$ python3 -q
>>> import numpy as np
>>> import numpy.linalg as la
>>> np.set_printoptions(precision=4, suppress=True, linewidth=120)
>>> Y = np.array([[2, -2, 2, 1, 1, -2, 1],
...     [-1, 2, 0, -2, 1, -2, 1],
...     [0, 2, 1, 1, 0, -1, 1],
...     [2, 2, 0, 1, 0, -1, 1],
...     [1, 0, -1, 1, 0, 1, 1],
...     [2, -1, -1, 2, 2, 0, -1],
...     [0, -1, 0, -2, 2, 2, 2]])
>>> W0 = Y + Y.T
>>> print(W0)
[[ 4 -3  2  3  2  0  1]
 [-3  4  2  0  1 -3  0]
 [ 2  2  2  1 -1 -2  1]
 [ 3  0  1  2  1  1 -1]
 [ 2  1 -1  1  0  3  3]
 [ 0 -3 -2  1  3  0  1]
 [ 1  0  1 -1  3  1  4]]
>>> Y = W0 / np.sqrt((W0 ** 2).mean(axis=1, keepdims=True))
>>> la.matrix_rank(W0 - W0.mean(axis=1, keepdims=True))
np.int64(6)
>>> rng = np.random.default_rng(649)
>>> labels = rng.permutation(7)
>>> Y = W0[:, labels] * rng.choice([-1, 1], 7)
>>> print(Y)
[[ 0  3 -2  3  1 -2  4]
 [-3  0 -2 -4  0 -1 -3]
 [-2  1 -2 -2  1  1  2]
 [ 1  2 -1  0 -1 -1  3]
 [ 3  1  1 -1  3  0  2]
 [ 0  1  2  3  1 -3  0]
 [ 1 -1 -1  0  4 -3  1]]
>>> U, _, vt = la.svd(W0.T @ Y)
>>> labels
array([5, 3, 2, 1, 6, 4, 0])
>>> np.round(la.lstsq(W0, Y)[0], 4) + 0
array([[ 0.,  0.,  0.,  0.,  0.,  0.,  1.],
       [ 0.,  0.,  0., -1.,  0.,  0.,  0.],
       [ 0.,  0., -1.,  0.,  0.,  0.,  0.],
       [ 0.,  1.,  0.,  0.,  0.,  0.,  0.],
       [ 0.,  0.,  0.,  0.,  0., -1.,  0.],
       [ 1.,  0.,  0.,  0.,  0.,  0.,  0.],
       [ 0.,  0.,  0.,  0.,  1.,  0.,  0.]])
>>> np.all(la.eigvalsh(W0) > 0)
np.False_
>>> print([round(float(la.det(W0[:i, :i])), 2) + 0 for i in range(1, 8)])
[4.0, 7.0, -42.0, -43.0, 34.0, -149.0, -7954.0]
>>> np.round(la.eigvalsh(W0).min(), 4)
np.float64(-4.9578)
>>> t3 = np.stack([W0, 5 * W0, W0[::-1]])
>>> t3.shape
(3, 7, 7)
>>> (t3 @ W0.T).shape
(3, 7, 7)
>>> la.matrix_rank(t3)
array([7, 7, 7])
>>> np.einsum("bij,cij->bc", t3, t3)
array([[ 196,  980,   21],
       [ 980, 4900,  105],
       [  21,  105,  196]])
>>> t3.sum(axis=0)
array([[ 25, -18,  13,  17,  15,   1,  10],
       [-18,  21,  10,   1,   9, -18,   1],
       [ 14,  13,  11,   7,  -6,  -9,   9],
       [ 21,   0,   7,  14,   7,   7,  -7],
       [ 14,   8,  -4,   7,  -1,  16,  19],
       [ -3, -14, -10,   6,  19,  -3,   6],
       [ 10,  -3,   8,  -3,  20,   6,  25]])
>>> la.norm(t3, axis=(1, 2))
array([14., 70., 14.])
>>> Y = np.array([[0, 2, 1, 0, 0, 0, 4, 1],
...     [4, 0, 2, 1, 3, 4, 4, 5],
...     [0, 3, 2, 2, 2, 2, 4, 1],
...     [4, 5, 3, 2, 2, 5, 4, 4],
...     [3, 3, 3, 0, 4, 5, 4, 2],
...     [0, 3, 4, 0, 5, 3, 0, 3],
...     [4, 3, 3, 5, 1, 2, 4, 1],
...     [4, 5, 2, 2, 2, 1, 0, 4]])
>>> m1 = np.triu(Y)
>>> m1
array([[0, 2, 1, 0, 0, 0, 4, 1],
       [0, 0, 2, 1, 3, 4, 4, 5],
       [0, 0, 2, 2, 2, 2, 4, 1],
       [0, 0, 0, 2, 2, 5, 4, 4],
       [0, 0, 0, 0, 4, 5, 4, 2],
       [0, 0, 0, 0, 0, 3, 0, 3],
       [0, 0, 0, 0, 0, 0, 4, 1],
       [0, 0, 0, 0, 0, 0, 0, 4]])
>>> [round(float(x), 4) for x in la.svd(m1, compute_uv=False)[:3]]
[15.4378, 5.6134, 4.3719]
>>> U, sig, vt = la.svd(m1)
>>> print(np.argmax(sig[:-1] / (sig[1:] + 1e-6)) + 1)
7
>>> sig
array([15.4378,  5.6134,  4.3719,  2.5267,  2.0439,  1.6381,  0.8974,  0.    ])
>>> Y = U[:, :7] @ np.diag(sig[:7]) @ vt[:7]
>>> print(round(np.abs(m1 - Y).max(), 4))
0.0
>>> round(la.norm(m1 - Y) / la.norm(m1), 4)
np.float64(0.0)
>>> round(float(la.norm(m1 - Y, 2)), 4), sig[7]
(0.0, np.float64(0.0))
>>> data = np.loadtxt("block9.csv", delimiter=",")
>>> data
array([[1.    , 0.2   , 0.04  , 0.008 , 0.0016, 0.0003, 0.0001, 0.    , 0.    ],
       [0.2   , 1.    , 0.2   , 0.04  , 0.008 , 0.0016, 0.0003, 0.0001, 0.    ],
       [0.04  , 0.2   , 1.    , 0.2   , 0.04  , 0.008 , 0.0016, 0.0003, 0.0001],
       [0.008 , 0.04  , 0.2   , 1.    , 0.2   , 0.04  , 0.008 , 0.0016, 0.0003],
       [0.0016, 0.008 , 0.04  , 0.2   , 1.    , 0.2   , 0.04  , 0.008 , 0.0016],
       [0.0003, 0.0016, 0.008 , 0.04  , 0.2   , 1.    , 0.2   , 0.04  , 0.008 ],
       [0.0001, 0.0003, 0.0016, 0.008 , 0.04  , 0.2   , 1.    , 0.2   , 0.04  ],
       [0.    , 0.0001, 0.0003, 0.0016, 0.008 , 0.04  , 0.2   , 1.    , 0.2   ],
       [0.    , 0.    , 0.0001, 0.0003, 0.0016, 0.008 , 0.04  , 0.2   , 1.    ]])
>>> cov = data.T @ data
>>> print(la.eigvalsh(cov)[::-1])
[2.1298 1.8273 1.4636 1.1343 0.8787 0.6971 0.5755 0.4992 0.4577]
>>> print((data @ data.T).shape)
(9, 9)
>>> print(la.matrix_rank(cov))
9
>>> np.allclose(cov, cov.T)
True
>>> np.diag(cov)
array([1.0417, 1.0817, 1.0833, 1.0833, 1.0833, 1.0833, 1.0833, 1.0817, 1.0417])
>>> np.round(np.trace(cov), 4), np.round((data ** 2).sum(), 4)
(np.float64(9.6632), np.float64(9.6632))
>>> m1 @ m1
array([[ 0,  0,  6,  4,  8, 10, 28, 19],
       [ 0,  0,  4,  6, 18, 36, 40, 48],
       [ 0,  0,  4,  8, 16, 30, 40, 28],
       [ 0,  0,  0,  4, 12, 35, 32, 47],
       [ 0,  0,  0,  0, 16, 35, 32, 35],
       [ 0,  0,  0,  0,  0,  9,  0, 21],
       [ 0,  0,  0,  0,  0,  0, 16,  8],
       [ 0,  0,  0,  0,  0,  0,  0, 16]])
>>> print(la.matrix_rank(m1 - m1[0, 0] * np.eye(8)))
7
>>> np.prod(np.diag(m1)), round(float(la.det(m1)), 4)
(np.int64(0), 0.0)
>>> evals, V = la.eigh(data)
>>> evals.sum(), np.trace(data)
(np.float64(9.0), np.float64(9.0))
>>> (evals > 1e-8).sum(), (evals < -1e-8).sum()
(np.int64(9), np.int64(0))
>>> la.eigvalsh(data + 2 * np.eye(9))
array([2.6765, 2.7065, 2.7586, 2.8349, 2.9374, 3.0651, 3.2098, 3.3518, 3.4594])
>>> np.round(V.T @ V, 4) + 0
array([[1., 0., 0., 0., 0., 0., 0., 0., 0.],
       [0., 1., 0., 0., 0., 0., 0., 0., 0.],
       [0., 0., 1., 0., 0., 0., 0., 0., 0.],
       [0., 0., 0., 1., 0., 0., 0., 0., 0.],
       [0., 0., 0., 0., 1., 0., 0., 0., 0.],
       [0., 0., 0., 0., 0., 1., 0., 0., 0.],
       [0., 0., 0., 0., 0., 0., 1., 0., 0.],
       [0., 0., 0., 0., 0., 0., 0., 1., 0.],
       [0., 0., 0., 0., 0., 0., 0., 0., 1.]])
>>> la.svd(data, compute_uv=False)
array([1.4594, 1.3518, 1.2098, 1.0651, 0.9374, 0.8349, 0.7586, 0.7065, 0.6765])
